$ python -q
>>> import numpy as np
>>> import numpy.linalg as la
>>> np.set_printoptions(precision=3, suppress=True, linewidth=100, floatmode="fixed")
>>> rng = np.random.default_rng(599)
>>> mat = np.eye(5, dtype=int)[rng.permutation(5)] * np.array([2, 6, 6, 7, 3])
>>> mat
array([[0, 6, 0, 0, 0],
       [0, 0, 6, 0, 0],
       [0, 0, 0, 0, 3],
       [0, 0, 0, 7, 0],
       [2, 0, 0, 0, 0]])
>>> G = mat.T @ mat
>>> G
array([[ 4,  0,  0,  0,  0],
       [ 0, 36,  0,  0,  0],
       [ 0,  0, 36,  0,  0],
       [ 0,  0,  0, 49,  0],
       [ 0,  0,  0,  0,  9]])
>>> np.allclose(G, G.T)
True
>>> print(np.diag(G))
[ 4 36 36 49  9]
>>> la.eigvalsh(G)[::-1]
array([49.000, 36.000, 36.000,  9.000,  4.000])
>>> la.matrix_rank(G)
np.int64(5)
>>> z = rng.permutation(5)
>>> B = mat[:, z] * rng.choice([-1, 1], 5)
>>> B
array([[6, 0, 0, 0, 0],
       [0, 0, 6, 0, 0],
       [0, 0, 0, 0, 3],
       [0, 7, 0, 0, 0],
       [0, 0, 0, 2, 0]])
>>> U, _, Vt = la.svd(mat.T @ B)
>>> np.round(U @ Vt, 3) + 0
array([[0.000, 0.000, 0.000, 1.000, 0.000],
       [1.000, 0.000, 0.000, 0.000, 0.000],
       [0.000, 0.000, 1.000, 0.000, 0.000],
       [0.000, 1.000, 0.000, 0.000, 0.000],
       [0.000, 0.000, 0.000, 0.000, 1.000]])
>>> z
array([1, 3, 2, 0, 4])
>>> la.lstsq(mat, B)[0]
array([[0.000, 0.000, 0.000, 1.000, 0.000],
       [1.000, 0.000, 0.000, 0.000, 0.000],
       [0.000, 0.000, 1.000, 0.000, 0.000],
       [0.000, 1.000, 0.000, 0.000, 0.000],
       [0.000, 0.000, 0.000, 0.000, 1.000]])
>>> F = np.loadtxt("a.csv", delimiter=",")
>>> F
array([[-2.000,  1.000,  1.000,  0.000,  2.000],
       [-1.000,  0.000,  0.000,  2.000,  0.000],
       [-1.000, -1.000,  2.000,  1.000,  1.000],
       [-1.000, -1.000,  0.000,  1.000, -2.000],
       [ 2.000,  2.000, -2.000, -2.000, -2.000]])
>>> z = rng.permutation(5)
>>> B = F[:, z] * rng.choice([-1, 1], 5)
>>> print(B)
[[-2.000  2.000 -0.000 -1.000  1.000]
 [-1.000  0.000 -2.000 -0.000  0.000]
 [-1.000  1.000 -1.000 -2.000 -1.000]
 [-1.000 -2.000 -1.000 -0.000 -1.000]
 [ 2.000 -2.000  2.000  2.000  2.000]]
>>> U, _, Vt = la.svd(F.T @ B)
>>> np.round(la.lstsq(F, B)[0], 3) + 0
array([[ 1.000,  0.000,  0.000,  0.000,  0.000],
       [ 0.000,  0.000,  0.000,  0.000,  1.000],
       [ 0.000,  0.000,  0.000, -1.000,  0.000],
       [ 0.000,  0.000, -1.000,  0.000,  0.000],
       [ 0.000,  1.000,  0.000,  0.000,  0.000]])
>>> A = np.loadtxt("block17.csv", delimiter=",")
>>> A
array([[ 1.794, -1.200, -0.600,  0.300,  1.100,  0.200],
       [ 1.799,  0.100, -0.600, -1.000, -2.500,  1.100],
       [ 1.226,  0.200, -0.400, -1.000,  0.200, -0.600],
       [-0.921, -1.300,  0.300, -1.500,  0.700, -1.900],
       [ 0.633, -1.000, -0.200, -2.200, -2.600,  0.100],
       [ 3.604,  0.300, -1.200, -0.400, -0.200, -0.700],
       [ 4.832,  0.700, -1.600, -2.500, -1.300, -0.500],
       [ 3.592, -0.200, -1.200,  1.500, -0.300, -1.300],
       [ 0.909, -1.300, -0.300,  2.300, -0.100,  0.600],
       [-1.237, -0.700,  0.400,  0.200, -0.800, -0.600],
       [-3.904, -1.300,  1.300, -0.200,  0.000,  0.300],
       [-1.177, -0.100,  0.400,  0.000, -1.500, -1.500],
       [-0.005, -0.500,  0.000,  0.900,  0.200, -0.800],
       [ 0.006, -0.200,  0.000, -0.500, -2.300,  1.500],
       [-0.613, -1.300,  0.200,  0.200, -0.400,  1.900],
       [-2.381,  1.500,  0.800,  0.600,  0.000,  0.900],
       [-0.018, -0.600,  0.000,  0.700, -2.100, -0.400],
       [ 3.898,  0.900, -1.300,  0.400, -1.200, -0.100]])
>>> Xs = A - A.mean(axis=0)
>>> U, s, Vt = la.svd(Xs, full_matrices=False)
>>> print(np.abs(U[:, 0]).argmax())
10
>>> print(s)
[10.211  5.526  4.627  3.355  3.101  0.021]
>>> la.matrix_rank(Xs)
np.int64(6)
>>> np.round(s ** 2 / (s ** 2).sum(), 3) + 0
array([0.589, 0.172, 0.121, 0.064, 0.054, 0.000])
>>> np.round(np.abs(Vt[-1]), 3) + 0
array([0.316, 0.003, 0.949, 0.002, 0.000, 0.001])
>>> np.abs(Vt[0]).argmax()
np.int64(0)
>>> np.searchsorted(np.cumsum(s ** 2) / (s ** 2).sum(), 0.9) + 1
np.int64(4)
>>> B = np.c_[A[:, :5] @ np.array([[5, -1, 4, 4, -1],
...     [1, 2, -3, 1, 3],
...     [-1, 0, 3, -3, 1],
...     [-4, -3, -4, 2, -1],
...     [3, 2, 3, -1, 3]]), np.array([3, 0, 3, 1, 0, 0, 1, 0, 3, 3, 0, 0, 1, 3, 0, 2, 0, 0])]
>>> B
array([[ 10.470,  -2.894,  11.076,   7.276,  -2.994,   3.000],
       [  6.195,  -3.599,   1.596,   9.596,  -8.599,   0.000],
       [ 11.330,   2.574,   7.704,   4.104,   0.574,   3.000],
       [  1.895,   4.221,   9.216,  -9.584,   0.921,   1.000],
       [  3.365,  -1.233,   5.932,   0.332,  -9.433,   0.000],
       [ 20.520,  -2.204,  10.916,  17.716,  -4.104,   0.000],
       [ 32.560,   1.468,  18.528,  21.128,  -5.732,   1.000],
       [ 12.060,  -9.092,   4.468,  21.068,  -7.792,   0.000],
       [ -5.955, -10.609,  -2.864,   7.936,  -7.709,   3.000],
       [-10.485,  -2.363,  -4.848,  -5.648,  -3.063,   3.000],
       [-21.320,   1.904,  -7.016, -21.216,   1.504,   0.000],
       [-10.885,  -2.023,  -7.708,  -4.508,  -3.223,   0.000],
       [ -3.525,  -3.295,  -1.520,   1.080,  -1.795,   1.000],
       [ -5.070,  -3.506,  -4.276,   1.124,  -7.006,   3.000],
       [ -6.565,  -3.387,   0.048,  -3.552,  -4.487,   0.000],
       [-13.605,   3.581, -14.024,  -9.224,   7.081,   2.000],
       [ -9.790,  -7.482,  -7.372,   2.828,  -8.782,   0.000],
       [ 16.490,  -5.698,   3.792,  22.392,  -6.498,   0.000]])
>>> la.matrix_rank(B)
np.int64(6)
